$ python3 -q
>>> import numpy as np
>>> import numpy.linalg as la
>>> np.set_printoptions(precision=3, suppress=True, linewidth=140, legacy="1.25")
>>> rnd = lambda a: np.round(a, 3) + 0
>>> K = np.load("run1.npy")
>>> rnd(K)
array([[-1.232,  2.74 , -8.489,  4.348],
       [ 7.373, -0.325, -3.208, -5.936],
       [ 6.087, -1.976,  3.091, -7.035],
       [-0.989,  2.735, -8.616,  4.161],
       [-4.957,  2.36 , -5.04 ,  6.667],
       [-7.393,  0.451,  2.795,  6.109],
       [-6.973,  1.412, -0.678,  6.995],
       [-0.285,  2.705, -8.926,  3.595],
       [ 7.323, -0.922, -1.173, -6.645],
       [ 2.419,  2.36 , -9.343,  1.136],
       [ 4.906, -2.373,  5.112, -6.645],
       [ 1.319,  2.546, -9.326,  2.193],
       [ 6.573,  0.747, -6.346, -3.996],
       [ 0.945, -2.734,  8.637, -4.126],
       [-4.893,  2.376, -5.131,  6.64 ],
       [ 6.939, -1.444,  0.805, -7.009],
       [-0.35 ,  2.709, -8.901,  3.649],
       [ 5.759, -2.111,  3.737, -6.958],
       [ 5.602,  1.341, -7.774, -2.526],
       [-7.046, -0.298,  5.112,  4.912],
       [-4.648, -1.747,  8.582,  1.302],
       [ 5.057,  1.587, -8.285, -1.808],
       [ 1.305,  2.548, -9.324,  2.206],
       [-7.001,  1.385, -0.57 ,  6.982]])
>>> # rows and columns are dependent
>>> vec = np.array([-1, 2, 2, -1])
>>> a = np.maximum(K @ vec, 0)
>>> rnd(K * (a > 1e-9)[:, None])
array([[ 0.   ,  0.   ,  0.   ,  0.   ],
       [ 0.   ,  0.   ,  0.   ,  0.   ],
       [ 6.087, -1.976,  3.091, -7.035],
       [ 0.   ,  0.   ,  0.   ,  0.   ],
       [ 0.   ,  0.   ,  0.   ,  0.   ],
       [-7.393,  0.451,  2.795,  6.109],
       [-6.973,  1.412, -0.678,  6.995],
       [ 0.   ,  0.   ,  0.   ,  0.   ],
       [ 0.   ,  0.   ,  0.   ,  0.   ],
       [ 0.   ,  0.   ,  0.   ,  0.   ],
       [ 4.906, -2.373,  5.112, -6.645],
       [ 0.   ,  0.   ,  0.   ,  0.   ],
       [ 0.   ,  0.   ,  0.   ,  0.   ],
       [ 0.945, -2.734,  8.637, -4.126],
       [ 0.   ,  0.   ,  0.   ,  0.   ],
       [ 0.   ,  0.   ,  0.   ,  0.   ],
       [ 0.   ,  0.   ,  0.   ,  0.   ],
       [ 5.759, -2.111,  3.737, -6.958],
       [ 0.   ,  0.   ,  0.   ,  0.   ],
       [-7.046, -0.298,  5.112,  4.912],
       [-4.648, -1.747,  8.582,  1.302],
       [ 0.   ,  0.   ,  0.   ,  0.   ],
       [ 0.   ,  0.   ,  0.   ,  0.   ],
       [-7.001,  1.385, -0.57 ,  6.982]])
>>> rnd(np.maximum(K @ (3 * vec), 0))
array([ 0.   ,  0.   ,  9.534,  0.   ,  0.   , 23.332,  4.337,  0.   ,  0.   ,  0.   , 21.657,  0.   ,  0.   , 44.964,  0.   ,  0.   ,
        0.   , 13.351,  0.   , 35.287, 51.048,  0.   ,  0.   ,  4.948])
>>> dist = la.norm(K[:, None] - K[None], axis=-1)
>>> rnd(dist[:5, :5])
array([[ 0.   , 14.735, 18.425,  0.332,  5.594],
       [14.735,  0.   ,  6.728, 14.508, 17.929],
       [18.425,  6.728,  0.   , 18.294, 19.866],
       [ 0.332, 14.508, 18.294,  0.   ,  5.912],
       [ 5.594, 17.929, 19.866,  5.912,  0.   ]])
>>> rnd(la.norm(K, axis=1))
array([10., 10., 10., 10., 10., 10., 10., 10., 10., 10., 10., 10., 10., 10., 10., 10., 10., 10., 10., 10., 10., 10., 10., 10.])
>>> np.unravel_index(dist.round(6).argmax(), dist.shape)
(10, 14)
>>> np.flatnonzero(dist[14] < dist.mean() / 2)
array([ 0,  3,  4,  6, 14, 23])
>>> dist.mean(axis=1).argmax()
20
>>> la.matrix_rank(dist ** 2)
3
